$ python3 -q
>>> import numpy as np
>>> import numpy.linalg as la
>>> np.set_printoptions(precision=2, suppress=True, linewidth=100, legacy="1.25")
>>> data = np.load("a.npy")
>>> data
array([[-6,  6,  0,  6, -6,  0],
       [-4,  4,  0,  4, -4,  0],
       [-4,  4,  0,  4, -4,  0],
       [-4,  4,  0,  4, -4,  0],
       [-2,  2,  0,  2, -2,  0],
       [ 0,  0,  0,  0,  0,  0]])
>>> rng = np.random.default_rng(39478)
>>> idx = rng.permutation(6)
>>> idx
array([0, 4, 3, 1, 5, 2])
>>> M2 = data[idx][:, idx]
>>> round(float(la.det(M2)), 2), round(la.det(data[idx]), 2)
(0.0, 0.0)
>>> M2
array([[-6, -6,  6,  6,  0,  0],
       [-2, -2,  2,  2,  0,  0],
       [-4, -4,  4,  4,  0,  0],
       [-4, -4,  4,  4,  0,  0],
       [ 0,  0,  0,  0,  0,  0],
       [-4, -4,  4,  4,  0,  0]])
>>> M2 = np.array([[2, -2], [0, 1]])
>>> A = np.kron(np.eye(2, dtype=int), M2)
>>> A
array([[ 2, -2,  0,  0],
       [ 0,  1,  0,  0],
       [ 0,  0,  2, -2],
       [ 0,  0,  0,  1]])
>>> Q, vecs = la.qr(A[:, :1])[0], la.qr(A[:, 1:])[0]
>>> sigma = la.svd(Q.T @ vecs, compute_uv=False)
>>> np.round(la.norm(Q @ Q.T - vecs @ vecs.T, 2), 2)
1.0
>>> sigma
array([0.89])
>>> Q = A.astype(float).copy()
>>> for j in range(4):
...     Q[:, j] -= Q[:, :j] @ (Q[:, :j].T @ Q[:, j])
...     Q[:, j] /= la.norm(Q[:, j])
... 
>>> Q.T @ Q
array([[1., 0., 0., 0.],
       [0., 1., 0., 0.],
       [0., 0., 1., 0.],
       [0., 0., 0., 1.]])
>>> A @ A
array([[ 4, -6,  0,  0],
       [ 0,  1,  0,  0],
       [ 0,  0,  4, -6],
       [ 0,  0,  0,  1]])
>>> np.prod(np.diag(A)), np.round(la.det(A), 2)
(4, 4.0)
>>> round(float(la.det(A)), 2)
4.0
>>> A @ A
array([[ 4, -6,  0,  0],
       [ 0,  1,  0,  0],
       [ 0,  0,  4, -6],
       [ 0,  0,  0,  1]])
>>> (A != 0).astype(int)
array([[1, 1, 0, 0],
       [0, 1, 0, 0],
       [0, 0, 1, 1],
       [0, 0, 0, 1]])
>>> r0, v = A[0], A[3]
>>> r0 @ r0
8
>>> r0 @ v
0
>>> pr = (r0 @ v) / (r0 @ r0) * r0
>>> la.matrix_rank(np.outer(r0, v))
1
>>> pr
array([ 0., -0.,  0.,  0.])
>>> v - pr
array([0., 0., 0., 1.])
>>> (v - pr) @ r0
0.0
>>> np.outer(r0, v)
array([[ 0,  0,  0,  2],
       [ 0,  0,  0, -2],
       [ 0,  0,  0,  0],
       [ 0,  0,  0,  0]])
